In [1]: import numpy as np

In [2]: np.set_printoptions(precision=3, suppress=True, linewidth=140)

In [3]: tidy = lambda a: np.round(a, 3) + 0

In [4]: m1 = np.load("sample17.npy")

In [5]: print(m1)
[[ 1 -1  3]
 [-3 -3  2]
 [-3 -3  2]]

In [6]: x0 = np.array([3, 1, 1])

In [7]: print(np.sign((m1 @ x0).round(6)))
[ 1 -1 -1]

In [8]: print(m1 * x0)
[[ 3 -1  3]
 [-9 -3  2]
 [-9 -3  2]]

In [9]: print(np.linalg.norm(m1, axis=1).argmax())
1

In [10]: print(tidy(np.linalg.norm(m1, axis=0)))
[4.359 4.359 4.123]

In [11]: print(tidy(np.linalg.norm(m1, axis=1)))
[3.317 4.69  4.69 ]

In [12]: m1.inv()
---------------------------------------------------------------------------
AttributeError                            Traceback (most recent call last)
Cell In[12], line 1
----> 1 m1.inv()

AttributeError: 'numpy.ndarray' object has no attribute 'inv'

In [13]: print(np.allclose(m1 @ m1.T, m1.T @ m1))
False

In [14]: print((m1 + m1.T) / 2)
[[ 1.  -2.   0. ]
 [-2.  -3.  -0.5]
 [ 0.  -0.5  2. ]]

In [15]: print(m1 @ m1)
[[ -5  -7   7]
 [  0   6 -11]
 [  0   6 -11]]

In [16]: print(np.trace(m1))
0

In [17]: print((m1 - m1.T) / 2)
[[ 0.   1.   3. ]
 [-1.   0.   2.5]
 [-3.  -2.5  0. ]]

In [18]: print(np.linalg.matrix_power(m1, 2))
[[ -5  -7   7]
 [  0   6 -11]
 [  0   6 -11]]

In [19]: print(tidy(np.trace(np.linalg.pinv(m1) @ m1)))
2.0

In [20]: print(np.allclose(m1[:-1].T @ np.linalg.lstsq(m1[:-1].T, m1[-1])[0], m1[-1]))
True

In [21]: try:
    ...:     np.linalg.inv(m1)
    ...: except np.linalg.LinAlgError as e:
    ...:     print(e)
    ...: 
Singular matrix

In [22]: W0 = np.load("arr.npy")

In [23]: print(W0)
[[-2 -1]
 [ 0  1]]

In [24]: vals, vecs = np.linalg.eig(W0)

In [25]: print(tidy(np.sort(np.linalg.eigvals(np.linalg.inv(W0)))))
[-0.5  1. ]

In [26]: print(tidy(np.sort(np.linalg.eigvals(W0 @ W0))))
[1. 4.]

In [27]: print(tidy(np.sort(np.linalg.eigvals(W0.T))))
[-2.  1.]

In [28]: mat = np.array([[1, -1, 1], [1, 0, 0], [1, 1, 1], [1, 2, 4]])

In [29]: rng = np.random.default_rng(87008)

In [30]: labels = rng.permutation(3)

In [31]: B = mat[:, labels] * rng.choice([-1, 1], 3)

In [32]: print(B)
[[-1  1 -1]
 [ 0  0 -1]
 [-1 -1 -1]
 [-4 -2 -1]]

In [33]: left, _, Vh = np.linalg.svd(mat.T @ B)

In [34]: print(tidy(np.linalg.lstsq(mat, B)[0]))
[[ 0.  0. -1.]
 [ 0. -1.  0.]
 [-1.  0.  0.]]

In [35]: print(labels)
[2 1 0]

In [36]: print(tidy(left @ Vh))
[[ 0.  0. -1.]
 [ 0. -1.  0.]
 [-1.  0.  0.]]

In [37]: B = np.c_[mat[:, :2] @ np.array([[-3, 0], [-1, 3]]), np.array([-2, 0, 1, 1])]

In [38]: print(B)
[[-2 -3 -2]
 [-3  0  0]
 [-4  3  1]
 [-5  6  1]]

In [39]: print(np.linalg.matrix_rank(B))
3

In [40]: print(tidy(np.linalg.norm(np.linalg.qr(mat)[0].T @ B, axis=0) ** 2 / ((B ** 2).sum(axis=0) + 1e-12)))
[1. 1. 1.]
